$ python3 -q
>>> import numpy as np
>>> from numpy import linalg as LA
>>> np.set_printoptions(suppress=True, linewidth=100)
>>> data = np.array([[2, 0, 0, 0, 0, 0, 0, 0],
...     [0, -1, 0, 0, 0, 0, 0, 0],
...     [0, 0, 1, 0, 0, 0, 0, 0],
...     [0, 0, 0, -2, 0, 0, 0, 0],
...     [0, 0, 0, 0, -2, 0, 0, 0],
...     [0, 0, 0, 0, 0, -1, 0, 0],
...     [0, 0, 0, 0, 0, 0, -2, 0],
...     [0, 0, 0, 0, 0, 0, 0, -2]])
>>> # symmetric
>>> x = np.array([1, 2, 3, 3, 2, 2, 0, 1])
>>> y = data @ x
>>> beta, lr = np.zeros(8), 1 / LA.norm(data, 2) ** 2
>>> for i in range(6):
...     beta -= lr * data.T @ (data @ beta - y)
...     if i % 2 == 0: print(i, round(LA.norm(data @ beta - y), 2))
... 
0 3.09
2 1.74
4 0.98
>>> beta.round(2)
array([1.  , 1.64, 2.47, 3.  , 2.  , 1.64, 0.  , 1.  ])
>>> vals, evecs = LA.eigh(data)
>>> x = np.array([0, -2, -1, 3, -1, 2, 1, -1])
>>> x @ data @ x
np.int64(-31)
>>> evecs * np.maximum(vals, 0) @ evecs.T
array([[2., 0., 0., 0., 0., 0., 0., 0.],
       [0., 0., 0., 0., 0., 0., 0., 0.],
       [0., 0., 1., 0., 0., 0., 0., 0.],
       [0., 0., 0., 0., 0., 0., 0., 0.],
       [0., 0., 0., 0., 0., 0., 0., 0.],
       [0., 0., 0., 0., 0., 0., 0., 0.],
       [0., 0., 0., 0., 0., 0., 0., 0.],
       [0., 0., 0., 0., 0., 0., 0., 0.]])
>>> th = np.radians(15)
>>> R = np.eye(8)
>>> R[7, 7] = R[3, 3] = np.cos(th)
>>> R[7, 3], R[3, 7] = -np.sin(th), np.sin(th)
>>> R.round(2)
array([[ 1.  ,  0.  ,  0.  ,  0.  ,  0.  ,  0.  ,  0.  ,  0.  ],
       [ 0.  ,  1.  ,  0.  ,  0.  ,  0.  ,  0.  ,  0.  ,  0.  ],
       [ 0.  ,  0.  ,  1.  ,  0.  ,  0.  ,  0.  ,  0.  ,  0.  ],
       [ 0.  ,  0.  ,  0.  ,  0.97,  0.  ,  0.  ,  0.  ,  0.26],
       [ 0.  ,  0.  ,  0.  ,  0.  ,  1.  ,  0.  ,  0.  ,  0.  ],
       [ 0.  ,  0.  ,  0.  ,  0.  ,  0.  ,  1.  ,  0.  ,  0.  ],
       [ 0.  ,  0.  ,  0.  ,  0.  ,  0.  ,  0.  ,  1.  ,  0.  ],
       [ 0.  ,  0.  ,  0.  , -0.26,  0.  ,  0.  ,  0.  ,  0.97]])
>>> other = data @ R.T
>>> np.allclose(LA.norm(data, axis=1), LA.norm(other, axis=1))
True
>>> np.allclose(data @ data.T, other @ other.T)
True
>>> rng = np.random.default_rng(41742)
>>> other = data + rng.integers(-2, 3, (8, 5)) @ rng.integers(-2, 3, (5, 8))
>>> other
array([[  2,   4,  -1,   0,   1,  -4,  -1,  -1],
       [ -3,  -3,  -6,   2,   0,  -5,   2,   1],
       [ -7,  -4,  -6,   2,   0,   0,   5,   5],
       [  0,   0,   1,   0,  -1,   5,   0,   2],
       [ -1,   0,   2, -10,   7, -12,   2,  -2],
       [  4,   2,   6,  -2,  -2,   4,  -3,  -3],
       [ -3,  -4,  -1,   2,   0,   6,   1,   5],
       [  3,  -4,  -2,   4,  -1,  -3,  -1,  -3]])
>>> LA.matrix_rank(other - data, tol=1e-8)
np.int64(5)
>>> feats = np.load("out5.npy")
>>> feats
array([[ 1.,  0.,  0.,  0.,  0.,  0.,  0.,  0.,  0.,  0.,  0.,  0.,  0.],
       [ 0.,  1.,  0.,  0.,  0.,  0.,  0.,  0.,  0.,  0.,  0.,  0.,  0.],
       [ 0.,  0.,  0.,  0.,  0.,  0.,  0.,  0.,  0.,  0.,  0., -1.,  0.],
       [ 0.,  0.,  0.,  1.,  0.,  0.,  0.,  0.,  0.,  0.,  0.,  0.,  0.],
       [ 0.,  0.,  0.,  0.,  1.,  0.,  0.,  0.,  0.,  0.,  0.,  0.,  0.],
       [ 0.,  0.,  0.,  0.,  0.,  1.,  0.,  0.,  0.,  0.,  0.,  0.,  0.],
       [ 0.,  0.,  0.,  0.,  0.,  0.,  1.,  0.,  0.,  0.,  0.,  0.,  0.],
       [ 0.,  0.,  0.,  0.,  0.,  0.,  0.,  1.,  0.,  0.,  0.,  0.,  0.],
       [ 0.,  0.,  0.,  0.,  0.,  0.,  0.,  0.,  1.,  0.,  0.,  0.,  0.],
       [ 0.,  0.,  0.,  0.,  0.,  0.,  0.,  0.,  0.,  1.,  0.,  0.,  0.],
       [ 0.,  0.,  0.,  0.,  0.,  0.,  0.,  0.,  0.,  0.,  1.,  0.,  0.],
       [ 0.,  0.,  1.,  0.,  0.,  0.,  0.,  0.,  0.,  0.,  0.,  0.,  0.],
       [ 0.,  0.,  0.,  0.,  0.,  0.,  0.,  0.,  0.,  0.,  0.,  0.,  1.]])
>>> feats[:, 8] @ feats[:, 2]
np.float64(0.0)
>>> mat = np.loadtxt("dump.csv", delimiter=",")
>>> mat.round(2)
array([[ 1.  ,  0.  ,  0.  ,  0.  ,  0.  ,  0.  ,  0.  ,  0.  ,  0.  ,  0.  ,  0.  ,  0.  ],
       [ 0.  ,  1.  ,  0.  ,  0.  ,  0.  ,  0.  ,  0.  ,  0.  ,  0.  ,  0.  ,  0.  ,  0.  ],
       [ 0.  ,  0.  ,  1.  ,  0.  ,  0.  ,  0.  ,  0.  ,  0.  ,  0.  ,  0.  ,  0.  ,  0.  ],
       [ 0.  ,  0.  ,  0.  ,  0.31,  0.  ,  0.  ,  0.  ,  0.  , -0.95,  0.  ,  0.  ,  0.  ],
       [ 0.  ,  0.  ,  0.  ,  0.  ,  1.  ,  0.  ,  0.  ,  0.  ,  0.  ,  0.  ,  0.  ,  0.  ],
       [ 0.  ,  0.  ,  0.  ,  0.  ,  0.  ,  1.  ,  0.  ,  0.  ,  0.  ,  0.  ,  0.  ,  0.  ],
       [ 0.  ,  0.  ,  0.  ,  0.  ,  0.  ,  0.  ,  1.  ,  0.  ,  0.  ,  0.  ,  0.  ,  0.  ],
       [ 0.  ,  0.  ,  0.  ,  0.  ,  0.  ,  0.  ,  0.  ,  1.  ,  0.  ,  0.  ,  0.  ,  0.  ],
       [ 0.  ,  0.  ,  0.  ,  0.95,  0.  ,  0.  ,  0.  ,  0.  ,  0.31,  0.  ,  0.  ,  0.  ],
       [ 0.  ,  0.  ,  0.  ,  0.  ,  0.  ,  0.  ,  0.  ,  0.  ,  0.  ,  1.  ,  0.  ,  0.  ],
       [ 0.  ,  0.  ,  0.  ,  0.  ,  0.  ,  0.  ,  0.  ,  0.  ,  0.  ,  0.  ,  1.  ,  0.  ],
       [ 0.  ,  0.  ,  0.  ,  0.  ,  0.  ,  0.  ,  0.  ,  0.  ,  0.  ,  0.  ,  0.  ,  1.  ]])
>>> # splits into 11 blocks
>>> np.round(mat @ mat, 2)
array([[ 1.  ,  0.  ,  0.  ,  0.  ,  0.  ,  0.  ,  0.  ,  0.  ,  0.  ,  0.  ,  0.  ,  0.  ],
       [ 0.  ,  1.  ,  0.  ,  0.  ,  0.  ,  0.  ,  0.  ,  0.  ,  0.  ,  0.  ,  0.  ,  0.  ],
       [ 0.  ,  0.  ,  1.  ,  0.  ,  0.  ,  0.  ,  0.  ,  0.  ,  0.  ,  0.  ,  0.  ,  0.  ],
       [ 0.  ,  0.  ,  0.  , -0.81,  0.  ,  0.  ,  0.  ,  0.  , -0.59,  0.  ,  0.  ,  0.  ],
       [ 0.  ,  0.  ,  0.  ,  0.  ,  1.  ,  0.  ,  0.  ,  0.  ,  0.  ,  0.  ,  0.  ,  0.  ],
       [ 0.  ,  0.  ,  0.  ,  0.  ,  0.  ,  1.  ,  0.  ,  0.  ,  0.  ,  0.  ,  0.  ,  0.  ],
       [ 0.  ,  0.  ,  0.  ,  0.  ,  0.  ,  0.  ,  1.  ,  0.  ,  0.  ,  0.  ,  0.  ,  0.  ],
       [ 0.  ,  0.  ,  0.  ,  0.  ,  0.  ,  0.  ,  0.  ,  1.  ,  0.  ,  0.  ,  0.  ,  0.  ],
       [ 0.  ,  0.  ,  0.  ,  0.59,  0.  ,  0.  ,  0.  ,  0.  , -0.81,  0.  ,  0.  ,  0.  ],
       [ 0.  ,  0.  ,  0.  ,  0.  ,  0.  ,  0.  ,  0.  ,  0.  ,  0.  ,  1.  ,  0.  ,  0.  ],
       [ 0.  ,  0.  ,  0.  ,  0.  ,  0.  ,  0.  ,  0.  ,  0.  ,  0.  ,  0.  ,  1.  ,  0.  ],
       [ 0.  ,  0.  ,  0.  ,  0.  ,  0.  ,  0.  ,  0.  ,  0.  ,  0.  ,  0.  ,  0.  ,  1.  ]])
>>> assert mat == mat.T
Traceback (most recent call last):
  File "<python-input-33>", line 1, in <module>
    assert mat == mat.T
           ^^^^^^^^^^^^
ValueError: The truth value of an array with more than one element is ambiguous. Use a.any() or a.all()
>>> round(float(LA.det(mat)), 2)
1.0
>>> np.round((mat - mat.T) / 2, 2)
array([[ 0.  ,  0.  ,  0.  ,  0.  ,  0.  ,  0.  ,  0.  ,  0.  ,  0.  ,  0.  ,  0.  ,  0.  ],
       [ 0.  ,  0.  ,  0.  ,  0.  ,  0.  ,  0.  ,  0.  ,  0.  ,  0.  ,  0.  ,  0.  ,  0.  ],
       [ 0.  ,  0.  ,  0.  ,  0.  ,  0.  ,  0.  ,  0.  ,  0.  ,  0.  ,  0.  ,  0.  ,  0.  ],
       [ 0.  ,  0.  ,  0.  ,  0.  ,  0.  ,  0.  ,  0.  ,  0.  , -0.95,  0.  ,  0.  ,  0.  ],
       [ 0.  ,  0.  ,  0.  ,  0.  ,  0.  ,  0.  ,  0.  ,  0.  ,  0.  ,  0.  ,  0.  ,  0.  ],
       [ 0.  ,  0.  ,  0.  ,  0.  ,  0.  ,  0.  ,  0.  ,  0.  ,  0.  ,  0.  ,  0.  ,  0.  ],
       [ 0.  ,  0.  ,  0.  ,  0.  ,  0.  ,  0.  ,  0.  ,  0.  ,  0.  ,  0.  ,  0.  ,  0.  ],
       [ 0.  ,  0.  ,  0.  ,  0.  ,  0.  ,  0.  ,  0.  ,  0.  ,  0.  ,  0.  ,  0.  ,  0.  ],
       [ 0.  ,  0.  ,  0.  ,  0.95,  0.  ,  0.  ,  0.  ,  0.  ,  0.  ,  0.  ,  0.  ,  0.  ],
       [ 0.  ,  0.  ,  0.  ,  0.  ,  0.  ,  0.  ,  0.  ,  0.  ,  0.  ,  0.  ,  0.  ,  0.  ],
       [ 0.  ,  0.  ,  0.  ,  0.  ,  0.  ,  0.  ,  0.  ,  0.  ,  0.  ,  0.  ,  0.  ,  0.  ],
       [ 0.  ,  0.  ,  0.  ,  0.  ,  0.  ,  0.  ,  0.  ,  0.  ,  0.  ,  0.  ,  0.  ,  0.  ]])
>>> x = np.array([5, 3, 1, 4, 0, 1, 3, 0, 8, 2, 1, 3])
>>> 12 - LA.matrix_rank(mat - np.eye(12), tol=1e-8)
np.int64(10)
>>> [p for p in range(1, 25) if np.allclose(LA.matrix_power(mat, p), np.eye(12))]
[5, 10, 15, 20]
>>> np.round(np.sort(np.abs(np.degrees(np.angle(LA.eigvals(mat))))), 2)
array([ 0.,  0.,  0.,  0.,  0.,  0.,  0.,  0.,  0.,  0., 72., 72.])
>>> F = np.load("m.npy")
>>> F
array([[-1, -1, -1, -1],
       [-1, -2, -2, -2],
       [-1, -2, -3, -3],
       [-1, -2, -3, -4]])
>>> np.all(LA.eigvalsh(F) > 0)
np.False_
>>> np.round(LA.eigvalsh(F).min(), 2)
np.float64(-8.29)
>>> [round(float(LA.det(F[:i, :i])), 2) + 0 for i in range(1, 5)]
[-1.0, 1.0, -1.0, 1.0]
>>> vals, evecs = LA.eigh(F)
>>> x = np.array([0, 1, 1, 2])
>>> np.round(evecs * np.abs(vals) @ evecs.T, 2)
array([[1., 1., 1., 1.],
       [1., 2., 2., 2.],
       [1., 2., 3., 3.],
       [1., 2., 3., 4.]])
>>> np.abs(F).sum(axis=1).max(), round(np.abs(vals).max(), 2)
(np.int64(10), np.float64(8.29))
>>> np.round(LA.eigvalsh(F[1:, 1:]), 2)
array([-7.89, -0.79, -0.32])
>>> other = np.array([[-1, 0], [-2, 3]])
>>> basis = np.kron(other, F)
>>> np.round(LA.norm(basis, 2), 2), round(float(LA.norm(other, 2) * LA.norm(F, 2)), 2)
(np.float64(30.26), 30.26)
>>> LA.matrix_rank(basis)
np.int64(8)
>>> E = np.load("w.npy")
>>> E
array([[ 0.99, -0.56, -0.53,  0.12, -0.12, -0.79, -0.92,  0.8 , -0.99, -0.85, -0.94,  0.27],
       [-1.  ,  0.42,  0.96, -1.  ,  1.  , -0.22, -0.99,  0.99, -0.95,  1.  ,  0.99,  0.89],
       [-1.  , -0.49, -0.99, -1.  ,  0.97,  0.96, -0.93, -0.68,  0.97,  0.92,  0.99, -0.85],
       [ 1.  ,  1.  ,  0.18,  0.93, -0.66, -0.29,  0.56, -0.94, -0.71, -0.95, -0.99,  0.92],
       [ 0.94,  0.85,  0.97,  0.95, -0.81, -0.79,  0.88,  0.16, -0.75, -0.56, -0.91,  0.85],
       [ 0.93, -0.99,  0.96,  0.69, -0.74, -0.99, -0.62,  1.  , -1.  , -0.41, -0.91,  0.17],
       [ 0.35, -0.06, -0.79,  0.26, -0.18,  0.4 , -0.06, -0.65,  0.49, -0.56, -0.18, -0.42],
       [-0.97, -0.77, -0.47, -0.22,  0.01,  0.64,  0.5 , -0.33,  0.95,  0.55,  0.88, -0.79],
       [ 0.93,  0.88, -0.07,  0.94, -0.79,  0.06,  0.82, -0.9 ,  0.45, -0.87, -0.87,  0.37],
       [-0.62, -0.95, -0.79, -0.99,  0.91, -0.19, -0.99,  0.95, -0.93,  0.71,  0.71, -0.49],
       [ 0.08,  0.88,  0.92,  0.99, -0.93,  0.04,  0.99, -0.89,  0.95, -0.46, -0.49,  0.38],
       [-0.81, -0.96, -0.23, -0.97,  0.85, -0.37, -0.96,  0.97, -0.9 ,  0.82,  0.77, -0.41],
       [ 0.41, -0.65,  0.99, -0.81,  0.59, -0.97, -0.86,  1.  , -1.  ,  0.85, -0.39,  0.87],
       [ 1.  , -0.8 ,  0.23, -0.73,  0.52, -0.97, -1.  ,  1.  , -1.  , -0.66, -0.97,  0.75],
       [-0.41, -0.11,  0.94, -0.98,  0.93, -0.82, -0.96,  0.99, -0.99,  0.95,  0.44,  0.86],
       [-0.64,  0.25, -0.84, -1.  ,  0.99,  0.42, -1.  ,  0.69, -0.89,  0.88,  0.82,  0.37],
       [-0.96, -1.  , -0.96,  0.96, -0.95,  0.61,  0.9 , -0.36,  1.  , -0.74,  0.76, -1.  ],
       [-1.  , -1.  , -0.99, -1.  ,  0.91,  0.7 , -0.99,  0.98,  0.76,  0.94,  1.  , -1.  ],
       [ 0.51, -0.27, -0.98, -0.88,  0.76,  0.52, -0.96, -0.33, -0.48, -0.39,  0.04, -0.44],
       [-0.27,  0.95,  1.  ,  0.02,  0.16, -0.73,  0.78,  0.74, -0.74,  0.87, -0.05,  0.96],
       [-0.98, -0.81, -0.77, -0.68,  0.41,  0.77,  0.06, -0.37,  0.96,  0.67,  0.94, -0.85],
       [ 0.43, -0.69, -0.92, -0.99,  0.96, -0.15, -1.  ,  0.89, -0.98,  0.41,  0.23,  0.01]])
>>> x = np.array([3, 1, 0, 2, 2, 0, 1, 1, 2, 2, 2, 3])
>>> y = E @ x
>>> beta, lr = np.zeros(12), 1 / LA.norm(E, 2) ** 2
>>> for i in range(10):
...     beta -= lr * E.T @ (E @ beta - y)
...     if i % 2 == 0: print(i, round(LA.norm(E @ beta - y), 2))
... 
0 7.95
2 5.56
4 4.48
6 3.95
8 3.66
>>> round(float(LA.cond(E)), 2)
60.96
>>> E.shape
(22, 12)
>>> np.round(LA.svd(E, compute_uv=False), 2)
array([8.55, 7.21, 4.32, 3.  , 1.91, 1.24, 1.1 , 0.91, 0.7 , 0.56, 0.3 , 0.14])
>>> np.round(E.sum(axis=0), 2)
array([-1.09, -4.88, -2.18, -5.39,  4.79, -2.16, -6.75,  5.71, -5.78,  3.12,  1.87,  1.42])
>>> np.unravel_index(np.abs(E).argmax(), E.shape)
(np.int64(1), np.int64(0))
>>> np.round(E.mean(axis=0), 2)
array([-0.05, -0.22, -0.1 , -0.25,  0.22, -0.1 , -0.31,  0.26, -0.26,  0.14,  0.08,  0.06])
>>> np.abs(E).max()
np.float64(1.0)
>>> other = np.c_[E[:, :10] @ np.array([[2, 2, 2, 1, 1, 2, 0, 3, 1, 3],
...     [0, 1, 2, 2, 3, 3, 1, 1, 3, 2],
...     [1, 3, 2, 3, 0, 2, 2, 0, 2, 0],
...     [1, 3, 2, 3, 1, 2, 2, 1, 1, 0],
...     [1, 2, 0, 0, 1, 0, 1, 2, 0, 3],
...     [0, 1, 0, 2, 2, 2, 0, 2, 2, 3],
...     [0, 1, 3, 1, 2, 2, 1, 3, 3, 3],
...     [0, 3, 2, 0, 1, 3, 2, 0, 2, 3],
...     [3, 2, 0, 3, 0, 0, 3, 0, 1, 1],
...     [0, 2, 2, 1, 1, 0, 0, 3, 2, 1]]), np.array([2, -2, 2, -3, -2, 1, 3, -3, 2, -1, 2, -2, 1, 0, 0, -3, 3, -1, 2, -3, 1, -3])]
>>> other.round(2)
array([[ -1.52,  -3.04,  -2.82,  -7.68,  -4.16,  -1.54,  -3.79,  -4.6 ,  -7.06,  -3.08,   2.  ],
       [ -3.89,   2.16,  -0.23,  -3.56,  -0.17,  -0.27,  -0.52,  -1.99,   0.8 ,   0.23,  -2.  ],
       [ -0.11,  -4.75,  -9.27,  -3.13,  -2.2 ,  -9.43,  -2.88,  -0.66,  -4.87,  -1.13,   2.  ],
       [  0.32,  -0.86,   4.12,   3.23,   2.92,   4.94,  -0.89,   1.86,   1.9 ,  -0.65,  -3.  ],
       [  0.74,   4.82,   9.26,   4.89,   3.41,   8.93,   2.83,   2.38,   5.89,   1.53,  -2.  ],
       [ -0.23,   2.91,   2.5 ,  -2.11,  -4.72,   1.97,  -0.05,  -4.06,  -3.09,  -4.65,   1.  ],
       [  1.46,  -3.06,  -3.08,   0.29,  -0.28,  -1.81,  -1.19,  -0.17,  -2.46,  -0.61,   3.  ],
       [  0.23,  -1.61,  -2.92,   0.6 ,  -0.99,  -4.34,   0.55,   0.55,  -0.27,  -0.49,  -3.  ],
       [  3.29,   1.11,   4.28,   6.72,   3.71,   5.3 ,   2.2 ,   3.  ,   3.86,   1.7 ,   2.  ],
       [ -4.9 ,  -4.48,  -6.35, -11.31,  -4.25,  -7.16,  -5.48,  -3.2 ,  -7.  ,  -1.94,  -1.  ],
       [  3.99,   4.25,   6.01,  11.03,   3.49,   6.01,   5.83,   1.92,   6.85,   0.12,   2.  ],
       [ -4.67,  -3.06,  -5.24,  -9.91,  -4.68,  -6.65,  -4.23,  -3.82,  -6.06,  -2.96,  -2.  ],
       [ -1.41,   2.76,   1.  ,  -5.3 ,  -3.57,  -1.43,  -1.56,  -1.02,  -2.19,  -0.94,   1.  ],
       [ -0.98,  -1.55,  -2.92,  -8.7 ,  -5.21,  -2.34,  -3.28,  -4.41,  -6.93,  -1.61,   0.  ],
       [ -2.9 ,   1.92,  -0.12,  -5.37,  -2.41,  -1.82,  -1.21,  -2.13,  -1.47,  -1.07,   0.  ],
       [ -4.8 ,  -3.1 ,  -4.32,  -7.61,   0.51,  -3.3 ,  -4.73,  -0.21,  -2.48,   1.87,  -3.  ],
       [  0.13,  -3.87,  -3.42,   1.42,  -2.03,  -2.98,   1.23,  -3.12,  -2.2 ,  -4.02,   3.  ],
       [ -0.8 ,  -1.1 ,  -7.11,  -5.34,  -2.75,  -6.62,  -0.82,  -1.93,  -3.95,   1.5 ,  -1.  ],
       [ -1.52,  -6.48,  -7.56,  -7.36,  -2.02,  -5.38,  -6.29,  -1.11,  -6.9 ,   0.09,   2.  ],
       [ -1.58,   6.32,   8.96,   2.66,   4.47,   6.67,   3.19,   3.97,   7.96,   4.07,  -3.  ],
       [ -0.12,  -3.32,  -5.7 ,  -1.8 ,  -1.72,  -6.74,  -1.1 ,   0.12,  -2.35,  -0.32,   1.  ],
       [ -3.03,  -3.26,  -4.74, -10.51,  -2.67,  -4.66,  -5.71,  -0.54,  -6.15,   1.44,  -3.  ]])
>>> np.round(LA.norm(other - E @ LA.lstsq(E, other)[0], axis=0), 2) + 0
array([0.  , 0.  , 0.  , 0.  , 0.  , 0.  , 0.  , 0.  , 0.  , 0.  , 5.66])
>>> np.round(LA.lstsq(E, other[:, 0])[0], 2) + 0
array([2., 0., 1., 1., 1., 0., 0., 0., 3., 0., 0., 0.])
>>> np.round(LA.norm(LA.qr(E)[0].T @ other, axis=0) ** 2 / ((other ** 2).sum(axis=0) + 1e-12), 2)
array([1.  , 1.  , 1.  , 1.  , 1.  , 1.  , 1.  , 1.  , 1.  , 1.  , 0.68])
